$ python -q
>>> import numpy as np
>>> import numpy.linalg as la
>>> np.set_printoptions(precision=1, suppress=True, linewidth=140)
>>> f = np.array([1, 2, 1])
>>> rng = np.random.default_rng(22)
>>> m1 = np.outer(rng.normal(size=11), f) + 0.3 * rng.normal(size=(11, 3))
>>> print(m1.round(1) + 0)
[[-1.  -2.1 -1.1]
 [-0.7 -2.5 -1.5]
 [-1.8 -3.  -1.4]
 [-0.6 -1.6 -0.4]
 [ 1.4  2.7  1.2]
 [-1.  -3.2 -1.9]
 [ 0.7  2.4  0.8]
 [ 1.6  3.   0.6]
 [ 0.  -0.8 -0.7]
 [-0.9 -1.2 -0.6]
 [ 0.6  0.7  0.9]]
>>> labels = m1[:, 2] > np.median(m1[:, 2])
>>> f = m1[labels].mean(axis=0) - m1[~labels].mean(axis=0)
>>> print(((m1 - m1.mean(axis=0)) @ f > 0).astype(int))
[0 0 0 0 1 0 1 1 0 0 1]
>>> print(f)
[1.6 3.6 1.8]
>>> print(labels.astype(int))
[0 0 0 1 1 0 1 1 0 0 1]
>>> print(np.round((((m1 - m1.mean(axis=0)) @ f > 0) == labels).mean(), 1))
0.9
>>> U, sigma, Vh = la.svd(m1, full_matrices=False)
>>> print(np.abs(U[:, 0]).round(6).argmax())
5
>>> print(np.cumsum(sigma ** 2) / np.sum(sigma ** 2))
[1. 1. 1.]
>>> print(np.abs(Vh[0]))
[0.4 0.8 0.4]
>>> data = np.load("mat.npy")
>>> print(data)
[[-1.9  0.1  1.4  0.5]
 [ 0.9  2.9 -0.2  0.7]
 [-0.7  0.7  0.9 -0.2]
 [ 1.1 -1.2  1.5 -1.4]]
>>> hat = np.triu(np.array([[0, 2, 3, 2], [2, 3, 1, 1], [3, 2, 3, 3], [1, 0, 2, 3]]), 1) + np.eye(4)
>>> M2 = hat @ data @ la.inv(hat)
>>> print(la.matrix_rank(M2))
4
>>> print(round(float(np.einsum("ij,ji->", data, data)), 1))
11.5
>>> print(round(la.det(data.T), 1))
-7.1
>>> print(la.eigvals(data))
[-2.4+0.j  0. +1.j  0. -1.j  2.8+0.j]
>>> print(round(float(la.eigvals(data).sum().real), 1))
0.5
>>> print(np.kron(np.eye(2, dtype=int), data))
[[-1.9  0.1  1.4  0.5 -0.   0.   0.   0. ]
 [ 0.9  2.9 -0.2  0.7  0.   0.  -0.   0. ]
 [-0.7  0.7  0.9 -0.2 -0.   0.   0.  -0. ]
 [ 1.1 -1.2  1.5 -1.4  0.  -0.   0.  -0. ]
 [-0.   0.   0.   0.  -1.9  0.1  1.4  0.5]
 [ 0.   0.  -0.   0.   0.9  2.9 -0.2  0.7]
 [-0.   0.   0.  -0.  -0.7  0.7  0.9 -0.2]
 [ 0.  -0.   0.  -0.   1.1 -1.2  1.5 -1.4]]
>>> print(np.round(la.det(2 * data), 1), np.round(la.det(data), 1))
-114.0 -7.1
>>> print(np.einsum("ii->", data))
0.5
>>> print(round(float(la.norm(data, "nuc")), 1))
8.7
>>> print(round(float(data[1] @ data[0]), 1))
-1.3
>>> print(np.round(la.norm(data, 1), 1), np.round(la.norm(data, np.inf), 1))
4.9 5.2
>>> print(la.norm(data, axis=1))
[2.4 3.1 1.4 2.6]
>>> sigma = 3 * 0.9 ** np.arange(3)
>>> Q, _ = la.qr(np.array([[1.3, 0.4, 0.2], [-0.4, 1.9, 1.5], [0.8, 1.7, 0.0]]))
>>> K = rng.normal(size=(17, 3)) * sigma @ Q
>>> print(K.round(1) + 0)
[[-3.7 -5.1 -3.3]
 [-4.1 -5.2 -4.8]
 [-2.5 -1.8 -1.3]
 [-2.9  4.5  0.2]
 [-0.9  6.8 -0.4]
 [-4.1  3.4 -2. ]
 [-0.2  2.3 -1.4]
 [ 1.7  1.6  0.5]
 [ 0.2 -4.1 -1.8]
 [-4.5 -2.4 -2.3]
 [-2.2  0.3  0.1]
 [-2.4  1.6  2.2]
 [-0.5  0.  -2.4]
 [ 7.6 -3.8  2.4]
 [ 6.7 -1.   1.7]
 [-3.2 -1.1  0.8]
 [-0.6 -0.8 -0.5]]
>>> hat = K @ la.solve(K.T @ K, K.T)
>>> print(la.matrix_rank(np.eye(17) - hat))
14
>>> print(np.round(np.diag(hat), 1) + 0)
[0.2 0.4 0.1 0.1 0.3 0.2 0.1 0.  0.1 0.1 0.  0.3 0.1 0.3 0.2 0.2 0. ]
>>> M2 = np.array([[-1, -2, 0, 1, -2],
...     [0, -2, -3, 0, -2],
...     [1, -2, -1, -2, 0],
...     [0, -1, 1, -1, 1],
...     [1, 2, 2, -2, 0]])
>>> M2[-1] = M2[0]
>>> E = M2 + 0.3 * np.eye(5)
>>> print(E)
[[-0.7 -2.   0.   1.  -2. ]
 [ 0.  -1.7 -3.   0.  -2. ]
 [ 1.  -2.  -0.7 -2.   0. ]
 [ 0.  -1.   1.  -0.7  1. ]
 [-1.  -2.   0.   1.  -1.7]]
>>> M2 = E / np.sqrt((E ** 2).mean(axis=1, keepdims=True))
>>> print(la.matrix_rank(M2) == la.matrix_rank(E))
True
>>> M = np.abs(np.array([[1, -3, 2], [0, -1, 2], [0, -1, -2]])) + np.eye(3)
>>> M = M / M.sum(axis=1, keepdims=True)
>>> print(M)
[[0.3 0.4 0.3]
 [0.  0.5 0.5]
 [0.  0.2 0.8]]
>>> # a transition matrix
>>> print(np.count_nonzero(M))
7
>>> print(M - M[0])
[[ 0.   0.   0. ]
 [-0.3  0.1  0.2]
 [-0.3 -0.2  0.5]]
>>> print(M.sum(axis=0))
[0.3 1.2 1.5]
>>> print(M.sum(axis=1))
[1. 1. 1.]
>>> M[3]
Traceback (most recent call last):
  File "<python-input-54>", line 1, in <module>
    M[3]
    ~^^^
IndexError: index 3 is out of bounds for axis 0 with size 3
>>> print(np.unravel_index(np.abs(M).argmax(), M.shape))
(np.int64(2), np.int64(2))
>>> print(M.mean(axis=0))
[0.1 0.4 0.5]
>>> print(M.shape)
(3, 3)
>>> w, V = la.eig(M)
>>> print(round(np.prod(w), 1))
0.1
>>> print(w)
[0.3 0.2 1. ]
>>> print(M @ V[:, 0] - w[0] * V[:, 0])
[0. 0. 0.]
>>> vec = np.array([1, 0, -2])
>>> y = M @ vec
>>> print(y)
[-0.3 -1.  -1.5]
>>> print(la.solve(M, y + M[:, 0]))
[ 2.  0. -2.]
>>> theta = np.radians(36)
>>> R = np.eye(3)
>>> R[1, 1] = R[0, 0] = np.cos(theta)
>>> R[1, 0], R[0, 1] = -np.sin(theta), np.sin(theta)
>>> print(R)
[[ 0.8  0.6  0. ]
 [-0.6  0.8  0. ]
 [ 0.   0.   1. ]]
>>> M2 = M @ R.T
>>> print(np.allclose(la.norm(M, axis=1), la.norm(M2, axis=1)))
True
>>> M2 = la.invert(R)
Traceback (most recent call last):
  File "<python-input-73>", line 1, in <module>
    M2 = la.invert(R)
         ^^^^^^^^^
AttributeError: module 'numpy.linalg' has no attribute 'invert'
>>> M2 = la.inv(R)
>>> print(round(la.cond(R), 1))
1.0
>>> print(la.inv(M2))
[[ 0.8  0.6  0. ]
 [-0.6  0.8  0. ]
 [ 0.   0.   1. ]]
>>> print(M2)
[[ 0.8 -0.6  0. ]
 [ 0.6  0.8  0. ]
 [ 0.   0.   1. ]]
>>> print(np.round(la.det(R) * la.det(M2), 1))
1.0
>>> print(np.allclose(M2, R.T))
True
>>> W0 = np.loadtxt("run9.csv", delimiter=",")
>>> print(W0)
[[ 0.6 -0.6 -0.7]
 [-1.9  1.3  1.9]
 [-1.1 -0.9  1.7]
 [-0.9  1.7  2.3]
 [-0.9 -0.3 -0.5]
 [-1.8 -1.8  4.8]
 [-1.  -1.4 -0.6]
 [ 0.3 -0.2  0.6]
 [-1.5  0.8  0.8]
 [-0.5 -0.9 -0.8]
 [ 0.5  0.7  0. ]
 [ 1.4 -0.9  0.4]
 [ 0.7 -0.9  0.2]
 [ 1.4 -1.1  0.7]
 [-0.9  0.6 -0.6]
 [ 0.   1.8 -0.5]
 [-1.3  0.2 -0.2]
 [ 0.8  0.6 -0.1]]
>>> labels = W0[:, 2] > np.median(W0[:, 2])
>>> f = W0[labels].mean(axis=0) - W0[~labels].mean(axis=0)
>>> print(labels.astype(int))
[0 1 1 1 0 1 0 1 1 0 0 1 1 1 0 0 0 0]
>>> print(np.argsort(-np.abs(f).round(6), kind="stable"))
[2 1 0]
>>> print(((W0 - W0.mean(axis=0)) @ f > 0).astype(int))
[0 1 1 1 0 1 0 1 1 0 0 0 0 1 0 0 0 0]
>>> print(np.round((((W0 - W0.mean(axis=0)) @ f > 0) == labels).mean(), 1))
0.9
>>> Ac = W0 - W0.mean(axis=0)
>>> V = la.svd(Ac)[2][:1]
>>> M2 = Ac - Ac @ V.T @ V
>>> print(round(la.norm(M2) / la.norm(Ac), 1))
0.7
>>> print(M2.std(axis=0))
[0.8 1.  0.4]
>>> print(np.cov(Ac @ V.T, rowvar=False))
2.3328493030233166
